In [1]: import numpy as np

In [2]: np.set_printoptions(suppress=True, linewidth=160)

In [3]: rnd = lambda a: np.round(a, 3) + 0

In [4]: E = np.loadtxt("case3.csv", delimiter=",")

In [5]: print(E)
[[21.  0. -2. -8.]
 [ 0. -6.  5.  4.]
 [ 3. -2. 31. -1.]
 [ 6. -1.  3. 19.]]

In [6]: Q, vecs = np.linalg.qr(E[:, :2])[0], np.linalg.qr(E[:, 2:])[0]

In [7]: s = np.linalg.svd(Q.T @ vecs, compute_uv=False)

In [8]: print(rnd(s))
[0.538 0.165]

In [9]: print(rnd(np.linalg.norm(Q @ Q.T - vecs @ vecs.T, 2)))
0.986

In [10]: Y = np.linalg.inv(E)

In [11]: print(rnd(np.linalg.cond(E)))
5.995

In [12]: print(rnd(np.linalg.det(E) * np.linalg.det(Y)))
1.0

In [13]: print(rnd(E @ Y))
[[1. 0. 0. 0.]
 [0. 1. 0. 0.]
 [0. 0. 1. 0.]
 [0. 0. 0. 1.]]

In [14]: print(rnd(np.linalg.det(E) * Y))
[[-3257.   278.  -116. -1436.]
 [ 1023. 13974. -1935. -2613.]
 [  414.   891. -2598.  -150.]
 [ 1017.   507.   345. -3732.]]

In [15]: print(rnd(np.linalg.slogdet(E)[0]))
-1.0

In [16]: print((np.abs(Y) > 1e-9).astype(int))
[[1 1 1 1]
 [1 1 1 1]
 [1 1 1 1]
 [1 1 1 1]]

In [17]: print(np.allclose(Y, E.T))
False

In [18]: Y = E[0, 0] * E[1:] - np.outer(E[1:, 0], E[0])

In [19]: print(Y)
[[   0. -126.  105.   84.]
 [   0.  -42.  657.    3.]
 [   0.  -21.   75.  447.]]

In [20]: print(np.flatnonzero(~Y.round(6).any(axis=1)))
[]

In [21]: print(np.linalg.matrix_rank(Y), np.linalg.matrix_rank(E))
3 4

In [22]: print(rnd(E[:, 0] / E[0, 0]))
[1.    0.    0.143 0.286]

In [23]: f = np.array([-1, -1, 2])

In [24]: print(np.polyval(f, E[3]))
[ -40.    2.  -10. -378.]

In [25]: J = np.load("layer12.npy")

In [26]: print(J)
[[ 0  0]
 [-2 -2]]

In [27]: print(np.allclose(J[:-1].T @ np.linalg.lstsq(J[:-1].T, J[-1])[0], J[-1]))
False

In [28]: print(np.unique(J.round(6), axis=0).shape)
(2, 2)

In [29]: print(np.linalg.lstsq(J[:-1].T, J[-1])[2])
0

In [30]: print(rnd(np.trace(np.linalg.pinv(J) @ J)))
1.0

In [31]: print(np.einsum("ij,ji->", J, J))
4

In [32]: print(rnd(np.linalg.eigvals(J)))
[-2.  0.]

In [33]: X = np.array([[-8, 1, 2, 3], [1, 15, -1, -3], [-3, 3, 0, 0], [1, -3, 3, -10]])

In [34]: print(np.einsum("ij,ji->", X, X))
397

In [35]: print(rnd(np.linalg.det(X.T)))
-1011.0

In [36]: print(np.allclose(X, X.T))
False

In [37]: print(np.trace(X))
-3

In [38]: X.inv()
AttributeError: 'numpy.ndarray' object has no attribute 'inv'


In [39]: print(rnd(np.abs(np.linalg.eigvals(X)).max()))
15.143

In [40]: print(np.allclose(X @ X.T, X.T @ X))
False

In [41]: print((X + X.T) / 2)
[[ -8.    1.   -0.5   2. ]
 [  1.   15.    1.   -3. ]
 [ -0.5   1.    0.    1.5]
 [  2.   -3.    1.5 -10. ]]

In [42]: feats = np.array([[-3, 0, -2, 3], [0, -3, -1, 2], [0, 0, 0, 1], [0, 0, 0, -2]])

In [43]: print(feats)
[[-3  0 -2  3]
 [ 0 -3 -1  2]
 [ 0  0  0  1]
 [ 0  0  0 -2]]

In [44]: left, s, VT = np.linalg.svd(feats)

In [45]: vecs = VT[:(s > 1e-8).sum()]

In [46]: rng = np.random.default_rng(146)

In [47]: x = feats[1] + -1 * feats[0] + rng.integers(2) * np.eye(4)[0]

In [48]: print(x)
[ 4. -3.  1. -1.]

In [49]: print(rnd(np.linalg.norm(x - vecs.T @ vecs @ x)))
0.535

In [50]: print(rnd(np.diag(vecs.T @ vecs)))
[0.714 0.929 0.357 1.   ]

In [51]: left, s = np.linalg.svd(feats)
ValueError: too many values to unpack (expected 2)


In [52]: left, s, VT = np.linalg.svd(feats, full_matrices=False)

In [53]: print(rnd(left.T @ left))
[[1. 0. 0. 0.]
 [0. 1. 0. 0.]
 [0. 0. 1. 0.]
 [0. 0. 0. 1.]]

In [54]: print((s > 1e-8).sum())
3

In [55]: print(rnd(left.T @ feats @ VT.T))
[[5.439 0.    0.    0.   ]
 [0.    3.011 0.    0.   ]
 [0.    0.    1.533 0.   ]
 [0.    0.    0.    0.   ]]

In [56]: print(np.allclose(left * s @ VT, feats))
True

In [57]: print(np.abs(left[:, 0]).round(6).argmax())
0

In [58]: print(rnd(np.sqrt((s ** 2).sum())), rnd(np.linalg.norm(feats)))
6.403 6.403

In [59]: print(rnd(VT @ VT.T))
[[1. 0. 0. 0.]
 [0. 1. 0. 0.]
 [0. 0. 1. 0.]
 [0. 0. 0. 1.]]

In [60]: arr = np.load("x.npy")

In [61]: print(arr)
[[0.5   0.    0.    0.5  ]
 [0.    1.    0.    0.   ]
 [0.    0.    1.    0.   ]
 [0.    0.    0.333 0.667]]

In [62]: # row-stochastic, so 1 is an eigenvalue

In [63]: print(np.diff(arr, axis=0))
[[-0.5    1.     0.    -0.5  ]
 [ 0.    -1.     1.     0.   ]
 [ 0.     0.    -0.667  0.667]]

In [64]: print(rnd(arr.mean(axis=0)))
[0.125 0.25  0.333 0.292]

In [65]: print(rnd(np.linalg.norm(arr)))
1.748

In [66]: print(rnd(arr - arr[0]))
[[ 0.     0.     0.     0.   ]
 [-0.5    1.     0.    -0.5  ]
 [-0.5    0.     1.    -0.5  ]
 [-0.5    0.     0.333  0.167]]

In [67]: print(arr.sum(axis=0))
[0.5   1.    1.333 1.167]

In [68]: F = np.load("run16.npy")

In [69]: print(F)
[[ 1.  7. -6.  8.]
 [ 0.  0.  3.  1.]
 [ 0.  1.  3.  3.]
 [ 0.  1.  3.  1.]]

In [70]: lab = rng.permutation(4)

In [71]: print(lab)
[1 0 2 3]

In [72]: Y = F[lab][:, lab]

In [73]: print(rnd(np.linalg.det(Y)), rnd(np.linalg.det(F[lab])))
6.0 -6.0

In [74]: print(Y)
[[ 0.  0.  3.  1.]
 [ 7.  1. -6.  8.]
 [ 1.  0.  3.  3.]
 [ 1.  0.  3.  1.]]

In [75]: print(np.diag(Y))
[0. 1. 3. 1.]

In [76]: print(rnd(np.sort(np.abs(np.linalg.eigvals(Y)))))
[1.    1.011 1.011 5.876]

In [77]: print(np.trace(Y))
5.0

In [78]: print((F - F.T) / 2)
[[ 0.   3.5 -3.   4. ]
 [-3.5  0.   1.   0. ]
 [ 3.  -1.   0.   0. ]
 [-4.   0.   0.   0. ]]

In [79]: print(np.allclose(F, F.T))
False

In [80]: m1 = np.load("m.npy")

In [81]: print(m1)
[[1.    0.5   0.25  0.125]
 [0.5   1.    0.5   0.25 ]
 [0.25  0.5   1.    0.5  ]
 [0.125 0.25  0.5   1.   ]]

In [82]: low = np.linalg.cholesky(m1)

In [83]: print(np.linalg.eigvalsh(m1).min() > 0)
True

In [84]: print(m1 / np.sqrt(np.outer(np.diag(m1), np.diag(m1))))
[[1.    0.5   0.25  0.125]
 [0.5   1.    0.5   0.25 ]
 [0.25  0.5   1.    0.5  ]
 [0.125 0.25  0.5   1.   ]]

In [85]: print(rnd(np.diag(low) ** 2))
[1.   0.75 0.75 0.75]

In [86]: w, vecs = np.linalg.eigh(m1)

In [87]: print(np.unique(w.round(6) + 0, return_counts=True)[1])
[1 1 1 1]

In [88]: print(rnd(np.abs(vecs[:, -1])))
[0.435 0.557 0.557 0.435]

In [89]: print(w.sum(), np.trace(m1))
4.0 4.0

In [90]: print(rnd(np.linalg.svd(m1, compute_uv=False)))
[2.086 1.    0.539 0.375]

In [91]: x = np.ones(4)

In [92]: for _ in range(5):
    ...:     x = m1 @ x
    ...:     x /= np.linalg.norm(x)
    ...:     print(round(x @ m1 @ x, 3))
    ...: 
2.084
2.085
2.086
2.086
2.086

In [93]: print(rnd(x))
[0.435 0.557 0.557 0.435]

In [94]: K = np.load("mat.npy")

In [95]: print(K)
[[ -4   6   0  -8]
 [  5  -4  -7  -5]
 [ 21 -14 -35 -33]]

In [96]: Y = K[0, 0] * K[1:] - np.outer(K[1:, 0], K[0])

In [97]: print(Y)
[[  0 -14  28  60]
 [  0 -70 140 300]]

In [98]: print(np.linalg.matrix_rank(Y), np.linalg.matrix_rank(K))
1 2

In [99]: print(K[:, 0] / K[0, 0])
[ 1.   -1.25 -5.25]

In [100]: r = np.linalg.matrix_rank(J)

In [101]: print(r)
1

In [102]: ns = np.linalg.svd(J)[2][r:].T

In [103]: print(J @ ns)
[[0.]
 [0.]]

In [104]: print([int(np.linalg.matrix_rank(np.delete(J, i, axis=0))) for i in range(2)])
[1, 0]

In [105]: print(rnd(ns @ ns.T))
[[ 0.5 -0.5]
 [-0.5  0.5]]

In [106]: r = np.linalg.matrix_rank(K)

In [107]: print(r)
2

In [108]: ns = np.linalg.svd(K)[2][r:].T

In [109]: print(rnd(K @ ns))
[[0. 0.]
 [0. 0.]
 [0. 0.]]

In [110]: print([int(np.linalg.matrix_rank(K[:, :j + 1])) for j in range(4)])
[1, 2, 2, 2]

In [111]: f, g = K[0], K[1]

In [112]: print(f @ f)
116

In [113]: pr = (f @ g) / (f @ f) * f

In [114]: print(rnd((g - pr) @ f))
0.0

In [115]: print(rnd(g - pr))
[ 4.862 -3.793 -7.    -5.276]

In [116]: print(rnd(np.linalg.norm(f + g) ** 2 + np.linalg.norm(f - g) ** 2))
462.0
